$ python3 -q
>>> import numpy as np
>>> np.set_printoptions(precision=3, suppress=True, linewidth=140, floatmode="fixed")
>>> B = np.array([[0.5, -0.3, -1.1],
...     [-1.8, -0.8, -1.5],
...     [-0.3, 0.4, 0.9],
...     [-0.7, -1.2, 1.0]])
>>> cent = np.array([[-0.1, -0.7, -0.5, 0.6],
...     [-1.5, -1.0, 1.0, -2.0],
...     [-1.0, -1.2, 0.0, 0.4]])
>>> F = B @ cent
>>> print(F)
[[ 1.500  1.270 -0.550  0.460]
 [ 2.880  3.860  0.100 -0.080]
 [-1.470 -1.270  0.550 -0.620]
 [ 0.870  0.490 -0.850  2.380]]
>>> # rank 3
>>> print(round(float(np.trace(np.linalg.pinv(F) @ F)), 3))
3.0
>>> print(np.linalg.lstsq(F[:-1].T, F[-1])[2])
3
>>> print(np.allclose(F[:-1].T @ np.linalg.lstsq(F[:-1].T, F[-1])[0], F[-1]))
True
>>> print(np.unique(F.round(6), axis=0).shape)
(4, 4)
>>> U, s, Vh = np.linalg.svd(F)
>>> evecs = Vh[:(s > 1e-8).sum()]
>>> rng = np.random.default_rng(2891)
>>> x = F[3] + 4 * F[0] + rng.integers(2) * np.eye(4)[1]
>>> print(x)
[ 6.870  6.570 -3.050  4.220]
>>> print(np.round(np.linalg.norm(x - evecs.T @ evecs @ x), 3))
0.457
>>> W1 = np.array([[4, 5], [-2, -4], [-3, -2], [0, 4]])
>>> beta = np.array([-1, -2])
>>> act = np.maximum(F @ W1 + beta, 0)
>>> print(act)
[[ 4.110  3.360]
 [ 2.500  0.000]
 [ 0.000  0.000]
 [ 4.050 11.610]]
>>> cent = np.array([[0, 5, 0], [1, 2, 4]])
>>> print((act @ cent).round(6).argmax(axis=1))
[1 1 0 2]
>>> print(W1 @ cent)
[[  5  30  20]
 [ -4 -18 -16]
 [ -2 -19  -8]
 [  4   8  16]]
